% python3 -q
>>> import numpy as np
>>> from numpy import linalg as LA
>>> np.set_printoptions(precision=3, suppress=True, linewidth=100)
>>> data = np.load("test16.npy")
>>> data
array([[ 0.815, -0.037, -0.185,  0.037,  0.259,  0.037, -0.037, -0.111,  0.259,  0.259, -0.037,
         0.259,  0.037,  0.111],
       [-0.037,  0.993, -0.037,  0.007,  0.052,  0.007, -0.007, -0.022,  0.052,  0.052, -0.007,
         0.052,  0.007,  0.022],
       [-0.185, -0.037,  0.815,  0.037,  0.259,  0.037, -0.037, -0.111,  0.259,  0.259, -0.037,
         0.259,  0.037,  0.111],
       [ 0.037,  0.007,  0.037,  0.993, -0.052, -0.007,  0.007,  0.022, -0.052, -0.052,  0.007,
        -0.052, -0.007, -0.022],
       [ 0.259,  0.052,  0.259, -0.052,  0.637, -0.052,  0.052,  0.156, -0.363, -0.363,  0.052,
        -0.363, -0.052, -0.156],
       [ 0.037,  0.007,  0.037, -0.007, -0.052,  0.993,  0.007,  0.022, -0.052, -0.052,  0.007,
        -0.052, -0.007, -0.022],
       [-0.037, -0.007, -0.037,  0.007,  0.052,  0.007,  0.993, -0.022,  0.052,  0.052, -0.007,
         0.052,  0.007,  0.022],
       [-0.111, -0.022, -0.111,  0.022,  0.156,  0.022, -0.022,  0.933,  0.156,  0.156, -0.022,
         0.156,  0.022,  0.067],
       [ 0.259,  0.052,  0.259, -0.052, -0.363, -0.052,  0.052,  0.156,  0.637, -0.363,  0.052,
        -0.363, -0.052, -0.156],
       [ 0.259,  0.052,  0.259, -0.052, -0.363, -0.052,  0.052,  0.156, -0.363,  0.637,  0.052,
        -0.363, -0.052, -0.156],
       [-0.037, -0.007, -0.037,  0.007,  0.052,  0.007, -0.007, -0.022,  0.052,  0.052,  0.993,
         0.052,  0.007,  0.022],
       [ 0.259,  0.052,  0.259, -0.052, -0.363, -0.052,  0.052,  0.156, -0.363, -0.363,  0.052,
         0.637, -0.052, -0.156],
       [ 0.037,  0.007,  0.037, -0.007, -0.052, -0.007,  0.007,  0.022, -0.052, -0.052,  0.007,
        -0.052,  0.993, -0.022],
       [ 0.111,  0.022,  0.111, -0.022, -0.156, -0.022,  0.022,  0.067, -0.156, -0.156,  0.022,
        -0.156, -0.022,  0.933]])
>>> np.round(data[:, 12] @ data[:, 11], 3)
np.float64(-0.0)
>>> LA.svd(data, compute_uv=False)
array([1., 1., 1., 1., 1., 1., 1., 1., 1., 1., 1., 1., 1., 1.])
>>> u = np.array([-1, 2, -2, -2, 2, 3, -1, -1, 0, 0, -2, -1, 0, 2])
>>> B = data + np.outer(u, np.eye(14)[1])
>>> LA.matrix_rank(LA.inv(B) - LA.inv(data), tol=1e-8)
np.int64(1)
>>> LA.matrix_rank(B - data)
np.int64(1)
